In [1]: import numpy as np

In [2]: import numpy.linalg as la

In [3]: np.set_printoptions(precision=2, suppress=True, linewidth=120)

In [4]: tidy = lambda a: np.round(a, 2) + 0

In [5]: F = np.load("data.npy")

In [6]: print(F)
[[ 0  0  0 -1  2  2]
 [ 0  0  0  0 -2 -1]
 [ 0  0  0  1  2  0]
 [ 0  0  0 -3  6  6]
 [ 0  0  0  0 -6 -3]
 [ 0  0  0  3  6  0]]

In [7]: print(np.abs(np.diag(la.qr(F)[1])) > 1e-9)
[False False False  True  True False]

In [8]: print(la.lstsq(F[:-1].T, F[-1])[2])
2

In [9]: Q, _ = la.qr(np.array([[0.1, 1.7, 1.4, -0.4, 0.2, -1.1, 1.4, 0.5, -0.1],
   ...:     [0.3, -1.0, 0.1, -0.1, 0.1, 0.7, -1.4, -1.0, 0.8],
   ...:     [0.8, 0.4, 1.3, 0.7, -2.4, 0.1, -0.3, 0.6, -0.6],
   ...:     [-0.5, -0.5, 0.3, 0.2, -1.3, -0.9, -0.6, -0.2, 2.3],
   ...:     [1.6, 0.9, 1.0, -0.8, -0.1, 1.0, -2.8, 0.3, 0.4],
   ...:     [-0.2, 0.5, 1.7, -0.7, 1.3, -0.5, -0.3, 0.9, 0.3],
   ...:     [-0.5, 1.2, 0.3, -0.1, 1.5, -0.1, -0.1, 0.8, -1.2],
   ...:     [0.7, 0.2, -1.5, 0.0, -0.8, 0.1, 0.6, 0.5, 0.1],
   ...:     [-0.3, -0.6, -1.4, -1.3, -0.4, -1.7, -0.3, 0.7, -0.2],
   ...:     [-0.6, -1.5, -0.7, 1.6, 0.5, 0.3, -0.7, 0.2, -0.5]]))

In [10]: arr = Q @ Q.T

In [11]: print(tidy(arr))
[[ 0.99 -0.06 -0.02  0.    0.02 -0.01 -0.04 -0.03  0.    0.01]
 [-0.06  0.48 -0.16 -0.03  0.2  -0.09 -0.31 -0.27 -0.01  0.06]
 [-0.02 -0.16  0.95 -0.01  0.06 -0.03 -0.09 -0.08  0.    0.02]
 [ 0.   -0.03 -0.01  1.    0.01  0.   -0.02 -0.01  0.    0.  ]
 [ 0.02  0.2   0.06  0.01  0.92  0.03  0.12  0.1   0.01 -0.02]
 [-0.01 -0.09 -0.03  0.    0.03  0.99 -0.05 -0.04  0.    0.01]
 [-0.04 -0.31 -0.09 -0.02  0.12 -0.05  0.81 -0.16 -0.01  0.03]
 [-0.03 -0.27 -0.08 -0.01  0.1  -0.04 -0.16  0.86 -0.01  0.03]
 [ 0.   -0.01  0.    0.    0.01  0.   -0.01 -0.01  1.    0.  ]
 [ 0.01  0.06  0.02  0.   -0.02  0.01  0.03  0.03  0.    0.99]]

In [12]: rk = la.matrix_rank(arr)

In [13]: print(rk)
9

In [14]: N = la.svd(arr)[2][rk:].T

In [15]: print([int(la.matrix_rank(arr[:, :j + 1])) for j in range(10)])
[1, 2, 3, 4, 5, 6, 7, 8, 9, 9]

In [16]: print(la.matrix_rank(arr.T @ arr), la.matrix_rank(arr @ arr.T))
9 9

In [17]: print(tidy(N @ N.T))
[[ 0.01  0.06  0.02  0.   -0.02  0.01  0.04  0.03  0.   -0.01]
 [ 0.06  0.52  0.16  0.03 -0.2   0.09  0.31  0.27  0.01 -0.06]
 [ 0.02  0.16  0.05  0.01 -0.06  0.03  0.09  0.08  0.   -0.02]
 [ 0.    0.03  0.01  0.   -0.01  0.    0.02  0.01  0.    0.  ]
 [-0.02 -0.2  -0.06 -0.01  0.08 -0.03 -0.12 -0.1  -0.01  0.02]
 [ 0.01  0.09  0.03  0.   -0.03  0.01  0.05  0.04  0.   -0.01]
 [ 0.04  0.31  0.09  0.02 -0.12  0.05  0.19  0.16  0.01 -0.03]
 [ 0.03  0.27  0.08  0.01 -0.1   0.04  0.16  0.14  0.01 -0.03]
 [ 0.    0.01  0.    0.   -0.01  0.    0.01  0.01  0.    0.  ]
 [-0.01 -0.06 -0.02  0.    0.02 -0.01 -0.03 -0.03  0.    0.01]]

In [18]: ev, vecs = la.eigh(arr)

In [19]: print((ev > 1e-8).sum(), (ev < -1e-8).sum())
9 0

In [20]: print(tidy(vecs @ np.diag(ev) @ vecs.T))
[[ 0.99 -0.06 -0.02  0.    0.02 -0.01 -0.04 -0.03  0.    0.01]
 [-0.06  0.48 -0.16 -0.03  0.2  -0.09 -0.31 -0.27 -0.01  0.06]
 [-0.02 -0.16  0.95 -0.01  0.06 -0.03 -0.09 -0.08  0.    0.02]
 [ 0.   -0.03 -0.01  1.    0.01  0.   -0.02 -0.01  0.    0.  ]
 [ 0.02  0.2   0.06  0.01  0.92  0.03  0.12  0.1   0.01 -0.02]
 [-0.01 -0.09 -0.03  0.    0.03  0.99 -0.05 -0.04  0.    0.01]
 [-0.04 -0.31 -0.09 -0.02  0.12 -0.05  0.81 -0.16 -0.01  0.03]
 [-0.03 -0.27 -0.08 -0.01  0.1  -0.04 -0.16  0.86 -0.01  0.03]
 [ 0.   -0.01  0.    0.    0.01  0.   -0.01 -0.01  1.    0.  ]
 [ 0.01  0.06  0.02  0.   -0.02  0.01  0.03  0.03  0.    0.99]]

In [21]: print(tidy(vecs.T @ vecs))
[[1. 0. 0. 0. 0. 0. 0. 0. 0. 0.]
 [0. 1. 0. 0. 0. 0. 0. 0. 0. 0.]
 [0. 0. 1. 0. 0. 0. 0. 0. 0. 0.]
 [0. 0. 0. 1. 0. 0. 0. 0. 0. 0.]
 [0. 0. 0. 0. 1. 0. 0. 0. 0. 0.]
 [0. 0. 0. 0. 0. 1. 0. 0. 0. 0.]
 [0. 0. 0. 0. 0. 0. 1. 0. 0. 0.]
 [0. 0. 0. 0. 0. 0. 0. 1. 0. 0.]
 [0. 0. 0. 0. 0. 0. 0. 0. 1. 0.]
 [0. 0. 0. 0. 0. 0. 0. 0. 0. 1.]]

In [22]: print(tidy(la.eigvalsh(arr + 3 * np.eye(10))))
[3. 4. 4. 4. 4. 4. 4. 4. 4. 4.]

In [23]: print(tidy(la.svd(arr, compute_uv=False)))
[1. 1. 1. 1. 1. 1. 1. 1. 1. 0.]
